$ python -q
>>> import numpy as np
>>> np.set_printoptions(suppress=True, linewidth=160)
>>> def tidy(a):
...     return np.round(a, 4) + 0
... 
>>> X = np.load("arr.npy")
>>> X
array([[  1.1,  -1.2,   0.3, -22. ],
       [ -0.5,  -0.3,   0. ,  26. ],
       [ -0.2,   1.1,  -1.6, -12. ],
       [ -1.6,  -0.4,   0.1,  18. ]])
>>> x0 = np.array([1, 0, 2, -3])
>>> h1 = np.maximum(X @ x0, 0)
>>> np.maximum(X @ (3 * x0), 0)
array([203.1,   0. ,  97.8,   0. ])
>>> h1
array([67.7,  0. , 32.6,  0. ])
>>> np.tanh(X @ x0)
array([ 1., -1.,  1., -1.])
>>> np.linalg.cond(X) > 100
np.False_
>>> round(np.log10(np.linalg.cond(X)))
2
>>> np.argsort(-np.linalg.norm(X, axis=0).round(6), kind="stable")[:3]
array([3, 0, 1])
>>> M = np.array([[-1, -1, 0, 0], [0, 0, 1, 0], [-1, 2, -1, 0], [0, 0, 0, -1]])
>>> M2 = M[0, 0] * M[1:] - np.outer(M[1:, 0], M[0])
>>> M2
array([[ 0,  0, -1,  0],
       [ 0, -3,  1,  0],
       [ 0,  0,  0,  1]])
>>> np.linalg.matrix_rank(M2), np.linalg.matrix_rank(M)
(np.int64(3), np.int64(4))
>>> tidy(np.linalg.det(2 * M)), tidy(np.linalg.det(M))
(np.float64(-48.0), np.float64(-3.0))
>>> tidy(np.linalg.eigvals(M).sum().real)
np.float64(-3.0)
>>> def softmax(z):
...     e = np.exp(z - z.max(axis=-1, keepdims=True))
...     return e / e.sum(axis=-1, keepdims=True)
... 
>>> tidy(softmax(M[3]))
array([0.2969, 0.2969, 0.2969, 0.1092])
>>> tidy(softmax(10 * M[3]))
array([0.3333, 0.3333, 0.3333, 0.    ])
>>> S = M @ M.T / np.sqrt(4)
>>> tidy(softmax(S + np.triu(np.full(S.shape, -np.inf), 1)))
array([[1.    , 0.    , 0.    , 0.    ],
       [0.3775, 0.6225, 0.    , 0.    ],
       [0.0285, 0.0285, 0.943 , 0.    ],
       [0.2151, 0.2151, 0.2151, 0.3547]])
>>> np.flatnonzero(np.linalg.matrix_power((M != 0) + (M.T != 0) + np.eye(4), 4)[3])
array([3])
>>> (M != 0).astype(int)
array([[1, 1, 0, 0],
       [0, 0, 1, 0],
       [1, 1, 1, 0],
       [0, 0, 0, 1]])
>>> r0 = np.array([-3, 0, -2, -3])
>>> M2 = M + np.outer(r0, np.eye(4)[2])
>>> np.linalg.matrix_rank(M2 - M)
np.int64(1)
>>> tidy(np.linalg.det(M2) / np.linalg.det(M)), tidy(1 + np.linalg.solve(M, r0)[2])
(np.float64(1.0), np.float64(1.0))
>>> M2
array([[-1., -1., -3.,  0.],
       [ 0.,  0.,  1.,  0.],
       [-1.,  2., -3.,  0.],
       [ 0.,  0., -3., -1.]])
>>> K = np.array([[5, 5, 3, 5], [2, 13, 3, 1], [4, 3, 14, 1], [0, 4, 5, -3]])
>>> K
array([[ 5,  5,  3,  5],
       [ 2, 13,  3,  1],
       [ 4,  3, 14,  1],
       [ 0,  4,  5, -3]])
>>> r0 = np.array([-2, -3, -3, 0])
>>> M2 = K + np.outer(r0, np.eye(4)[3])
>>> np.linalg.matrix_rank(np.linalg.inv(M2) - np.linalg.inv(K), tol=1e-8)
np.int64(1)
>>> tidy(np.linalg.det(M2) / np.linalg.det(K)), tidy(1 + np.linalg.solve(K, r0)[3])
(np.float64(0.0693), np.float64(0.0693))
>>> M2 = K / np.sqrt((K ** 2).mean(axis=1, keepdims=True))
>>> np.linalg.matrix_rank(K - K.mean(axis=1, keepdims=True))
np.int64(3)
>>> np.linalg.matrix_rank(M2) == np.linalg.matrix_rank(K)
np.True_
>>> tidy(M2[3])
array([ 0.    ,  1.1314,  1.4142, -0.8485])
>>> K - K.mean(axis=1, keepdims=True)
array([[ 0.5 ,  0.5 , -1.5 ,  0.5 ],
       [-2.75,  8.25, -1.75, -3.75],
       [-1.5 , -2.5 ,  8.5 , -4.5 ],
       [-1.5 ,  2.5 ,  3.5 , -4.5 ]])
>>> tidy(softmax(K[0] + -1))
array([0.3189, 0.3189, 0.0432, 0.3189])
>>> S = K @ K.T / np.sqrt(4)
>>> tidy(softmax(S)[0] @ K)
array([ 2.2757, 12.1381,  3.2986,  1.2952])
>>> q, V = np.linalg.qr(K[:, :2])[0], np.linalg.qr(K[:, 2:])[0]
>>> sig = np.linalg.svd(q.T @ V, compute_uv=False)
>>> tidy(np.degrees(np.arccos(sig.clip(0, 1))))
array([ 8.1046, 78.6504])
>>> (sig > 0.9).sum()
np.int64(1)
>>> F = np.array([[5, 1, -1],
...     [0, 0, 0],
...     [-5, 5, -1],
...     [0, 0, 0],
...     [0, 0, 0],
...     [0, 0, 0],
...     [-5, 5, -1],
...     [5, -2, -2],
...     [0, 0, 0],
...     [5, -2, -2],
...     [-5, 5, -1],
...     [0, 0, 0],
...     [5, 1, -1],
...     [-5, 5, -1],
...     [0, 0, 0],
...     [0, 0, 0],
...     [-5, 5, -1],
...     [5, 1, -1],
...     [0, 0, 0],
...     [5, -2, -2]])
>>> # row 3 repeats row 1
>>> x0 = np.array([-2, 1, 3])
>>> h1 = np.maximum(F @ x0, 0)
>>> F.T @ h1
array([-300,  300,  -60])
>>> np.maximum(F @ x0, 0) - np.maximum(-F @ x0, 0)
array([-12,   0,  12,   0,   0,   0,  12, -18,   0, -18,  12,   0, -12,  12,   0,   0,  12, -12,   0, -18])
>>> tidy(np.tanh(F @ x0))
array([-1.,  0.,  1.,  0.,  0.,  0.,  1., -1.,  0., -1.,  1.,  0., -1.,  1.,  0.,  0.,  1., -1.,  0., -1.])
>>> h1
array([ 0,  0, 12,  0,  0,  0, 12,  0,  0,  0, 12,  0,  0, 12,  0,  0, 12,  0,  0,  0])
>>> ang = np.radians(15)
>>> Rm = np.eye(3)
>>> Rm[0, 0] = Rm[1, 1] = np.cos(ang)
>>> Rm[0, 1], Rm[1, 0] = -np.sin(ang), np.sin(ang)
>>> tidy(Rm)
array([[ 0.9659, -0.2588,  0.    ],
       [ 0.2588,  0.9659,  0.    ],
       [ 0.    ,  0.    ,  1.    ]])
>>> M2 = F @ Rm.T
>>> np.allclose(np.linalg.norm(F, axis=1), np.linalg.norm(M2, axis=1))
True
>>> cen = F - F.mean(axis=0)
>>> left, sig, vt = np.linalg.svd(cen, full_matrices=False)
>>> np.abs(vt[0]).argmax()
np.int64(0)
>>> tidy((sig ** 2).sum() ** 2 / (sig ** 4).sum())
np.float64(1.2167)
>>> A = np.load("run1.npy")
>>> tidy(A)
array([[-0.3067, -0.9333, -0.1867],
       [-0.9333,  0.3333, -0.1333],
       [-0.1867, -0.1333,  0.9733]])
>>> x0 = np.array([7, 3, 5])
>>> tidy(np.linalg.inv(A))
array([[-0.3067, -0.9333, -0.1867],
       [-0.9333,  0.3333, -0.1333],
       [-0.1867, -0.1333,  0.9733]])
>>> tidy(np.sort(np.abs(np.degrees(np.angle(np.linalg.eigvals(A))))))
array([  0.,   0., 180.])
>>> [p for p in range(1, 25) if np.allclose(np.linalg.matrix_power(A, p), np.eye(3))]
[2, 4, 6, 8, 10, 12, 14, 16, 18, 20, 22, 24]
>>> tidy(np.linalg.det(A))
np.float64(-1.0)
>>> M2 = A / np.sqrt((A ** 2).mean(axis=1, keepdims=True))
>>> tidy(M2[0])
array([-0.5312, -1.6166, -0.3233])
>>> np.linalg.matrix_rank(A - A.mean(axis=1, keepdims=True))
np.int64(2)
>>> tidy(A - A.mean(axis=1, keepdims=True))
array([[ 0.1689, -0.4578,  0.2889],
       [-0.6889,  0.5778,  0.1111],
       [-0.4044, -0.3511,  0.7556]])
>>> x0 = np.array([3, 9, 8])
>>> target = A @ x0
>>> c, lr = np.zeros(3), 1 / np.linalg.norm(A, 2) ** 2
>>> for i in range(250):
...     c -= lr * A.T @ (A @ c - target)
...     if i % 50 == 0: print(i, round(np.linalg.norm(A @ c - target), 4))
... 
0 0.0
50 0.0
100 0.0
150 0.0
200 0.0
>>> tidy(c)
array([3., 9., 8.])
>>> tidy(np.linalg.cond(A))
np.float64(1.0)
>>> mat = np.array([[0, 0, 0, 0], [0, 0, 1, 0], [0, 1, 0, 1], [0, 0, 1, 0]])
>>> (np.linalg.matrix_power((mat != 0) + (mat.T != 0) + np.eye(4), 4) > 0).astype(int)
array([[1, 0, 0, 0],
       [0, 1, 1, 1],
       [0, 1, 1, 1],
       [0, 1, 1, 1]])
>>> (mat != 0).astype(int)
array([[0, 0, 0, 0],
       [0, 0, 1, 0],
       [0, 1, 0, 1],
       [0, 0, 1, 0]])
>>> ev, V = np.linalg.eigh(mat)
>>> x0 = np.array([1, 0, 2, -2])
>>> tidy(V * np.abs(ev) @ V.T)
array([[0.    , 0.    , 0.    , 0.    ],
       [0.    , 0.7071, 0.    , 0.7071],
       [0.    , 0.    , 1.4142, 0.    ],
       [0.    , 0.7071, 0.    , 0.7071]])
>>> tidy(x0 @ mat @ x0 / (x0 @ x0)), tidy(ev[0]), tidy(ev[-1])
(np.float64(-0.8889), np.float64(-1.4142), np.float64(1.4142))
>>> ev, V = np.linalg.eigh(mat)
>>> tidy(np.linalg.svd(mat, compute_uv=False))
array([1.4142, 1.4142, 0.    , 0.    ])
>>> tidy(V.T @ V)
array([[1., 0., 0., 0.],
       [0., 1., 0., 0.],
       [0., 0., 1., 0.],
       [0., 0., 0., 1.]])
>>> tidy(V.T @ mat @ V)
array([[-1.4142,  0.    ,  0.    ,  0.    ],
       [ 0.    ,  0.    ,  0.    ,  0.    ],
       [ 0.    ,  0.    ,  0.    ,  0.    ],
       [ 0.    ,  0.    ,  0.    ,  1.4142]])
>>> tidy(np.linalg.eigvalsh(mat @ mat))
array([0., 0., 2., 2.])
>>> (ev > 1e-8).sum(), (ev < -1e-8).sum()
(np.int64(1), np.int64(1))
>>> tidy(ev)
array([-1.4142,  0.    ,  0.    ,  1.4142])
>>> mat @ mat
array([[0, 0, 0, 0],
       [0, 1, 0, 1],
       [0, 0, 2, 0],
       [0, 1, 0, 1]])
>>> mat.sum(axis=0)
array([0, 1, 2, 1])
>>> np.argwhere(np.triu(mat))
array([[1, 2],
       [2, 3]])
>>> np.trace(mat @ mat @ mat) // 6
np.int64(0)
>>> low = np.diag(mat.sum(axis=1)) - mat
>>> low
array([[ 0,  0,  0,  0],
       [ 0,  1, -1,  0],
       [ 0, -1,  2, -1],
       [ 0,  0, -1,  1]])
>>> np.linalg.matrix_rank(low)
np.int64(2)
>>> (np.linalg.eigvalsh(low) < 1e-8).sum()
np.int64(2)
>>> W0 = np.load("m.npy")
>>> W0
array([[ 15.9101,  -9.1819,  -4.2342],
       [ 15.2937, -10.2007,  -4.1089],
       [ 14.132 , -10.189 ,  -6.8744],
       [ 15.1901, -11.0738,  -4.2206],
       [ 14.098 ,  -9.1767,  -4.6449],
       [ 14.8642,  -8.6767,  -4.5869],
       [ 16.4074,  -9.4118,  -3.3925],
       [ 15.2644,  -9.9643,  -5.0556],
       [ 16.6776,  -8.4125,  -5.4549],
       [ 15.8183, -10.3323,  -3.2334],
       [ 15.9699,  -9.3746,  -5.0817],
       [ 16.1029, -10.0272,  -6.175 ],
       [ 14.5762,  -8.0971,  -4.3729],
       [ 15.461 ,  -8.4973,  -4.0918],
       [ 14.6316, -10.8184,  -5.1421],
       [ 13.9085, -10.765 ,  -4.6371],
       [ 14.0468,  -9.6432,  -4.6673],
       [ 16.9427, -11.7294,  -4.2888]])
>>> round(np.log10(np.linalg.cond(W0)))
1
>>> np.linalg.cond(W0) > 100
np.False_
>>> np.linalg.matrix_rank(W0, rtol=0.1)
np.int64(1)
>>> np.allclose(X @ X.T, X.T @ X)
False
>>> tidy(np.abs(np.linalg.eigvals(X)).max())
np.float64(19.4809)
>>> tidy(np.sort(np.abs(np.linalg.eigvals(X))))
array([ 1.2209,  1.7294,  1.7294, 19.4809])
>>> tidy((X + X.T) / 2)
array([[  1.1 ,  -0.85,   0.05, -11.8 ],
       [ -0.85,  -0.3 ,   0.55,  12.8 ],
       [  0.05,   0.55,  -1.6 ,  -5.95],
       [-11.8 ,  12.8 ,  -5.95,  18.  ]])
>>> m1 = np.loadtxt("dump.csv", delimiter=",")
>>> m1
array([[-0.7161,  0.5898, -0.4324],
       [-5.0874,  2.2481, -2.5357],
       [ 2.464 , -0.5255,  0.6507],
       [-0.188 , -0.0199, -0.1873],
       [-1.4556,  0.2699, -0.3342],
       [-1.5828,  0.7426, -1.1537],
       [-3.9628,  2.0762, -1.9048],
       [-0.8998,  0.4961, -0.7447],
       [-1.2787,  1.0524, -0.8242],
       [-0.4202,  0.1879, -0.3501],
       [-0.938 ,  0.5921, -0.108 ],
       [ 0.0912,  0.0128,  0.3997],
       [ 0.5484, -0.6828,  0.3674],
       [ 2.1815, -1.3505,  1.4088],
       [ 1.7777, -0.6947,  0.7432],
       [-1.0819, -0.0437, -0.7859]])
>>> M2 = m1 / np.sqrt((m1 ** 2).mean(axis=1, keepdims=True))
>>> tidy(np.linalg.norm(M2, axis=1))
array([1.7321, 1.7321, 1.7321, 1.7321, 1.7321, 1.7321, 1.7321, 1.7321, 1.7321, 1.7321, 1.7321, 1.7321, 1.7321, 1.7321, 1.7321, 1.7321])
>>> cen = m1 - m1.mean(axis=0)
>>> left, sig, vt = np.linalg.svd(cen, full_matrices=False)
>>> np.abs(vt[0]).argmax()
np.int64(0)
>>> tidy((sig ** 2).sum() ** 2 / (sig ** 4).sum())
np.float64(1.0507)
>>> tidy(np.abs(vt[-1]))
array([0.1632, 0.5303, 0.832 ])
>>> np.searchsorted(np.cumsum(sig ** 2) / (sig ** 2).sum(), 0.9) + 1
np.int64(1)
>>> np.linalg.matrix_rank(cen)
np.int64(3)
>>> tidy(sig ** 2 / (sig ** 2).sum())
array([0.9754, 0.0158, 0.0088])
>>> cen = m1 - m1.mean(axis=0)
>>> V = np.linalg.svd(cen)[2][:1]
>>> M2 = cen - cen @ V.T @ V
>>> tidy(np.linalg.norm(M2) / np.linalg.norm(cen))
np.float64(0.1568)
>>> tidy(np.diag(V.T @ V))
array([0.6858, 0.148 , 0.1662])
>>> tidy((cen @ V.T).std(axis=0))
array([2.3061])
>>> cov = m1.T @ m1
>>> (m1 @ m1.T).shape
(16, 16)
>>> np.allclose(cov, cov.T)
True
>>> tidy(np.linalg.svd(m1, compute_uv=False) ** 2)
array([95.6591,  1.384 ,  0.777 ])
>>> tidy(np.linalg.eigvalsh(cov)[::-1])
array([95.6591,  1.384 ,  0.777 ])
>>> tidy(np.trace(cov)), tidy((m1 ** 2).sum())
(np.float64(97.8201), np.float64(97.8201))
>>> np.linalg.matrix_rank(cov)
np.int64(3)
>>> M2 = np.c_[m1[:, :2] @ np.array([[3, -3], [-1, 1]]), np.array([2, -1, 2, -3, -3, 3, 3, 0, 3, 2, -1, 0, -2, 3, 1, 0])]
>>> tidy(M2)
array([[ -2.7381,   2.7381,   2.    ],
       [-17.5103,  17.5103,  -1.    ],
       [  7.9175,  -7.9175,   2.    ],
       [ -0.5441,   0.5441,  -3.    ],
       [ -4.6367,   4.6367,  -3.    ],
       [ -5.491 ,   5.491 ,   3.    ],
       [-13.9646,  13.9646,   3.    ],
       [ -3.1955,   3.1955,   0.    ],
       [ -4.8885,   4.8885,   3.    ],
       [ -1.4485,   1.4485,   2.    ],
       [ -3.4061,   3.4061,  -1.    ],
       [  0.2608,  -0.2608,   0.    ],
       [  2.328 ,  -2.328 ,  -2.    ],
       [  7.895 ,  -7.895 ,   3.    ],
       [  6.0278,  -6.0278,   1.    ],
       [ -3.202 ,   3.202 ,   0.    ]])
>>> np.linalg.matrix_rank(np.c_[m1, M2])
np.int64(4)
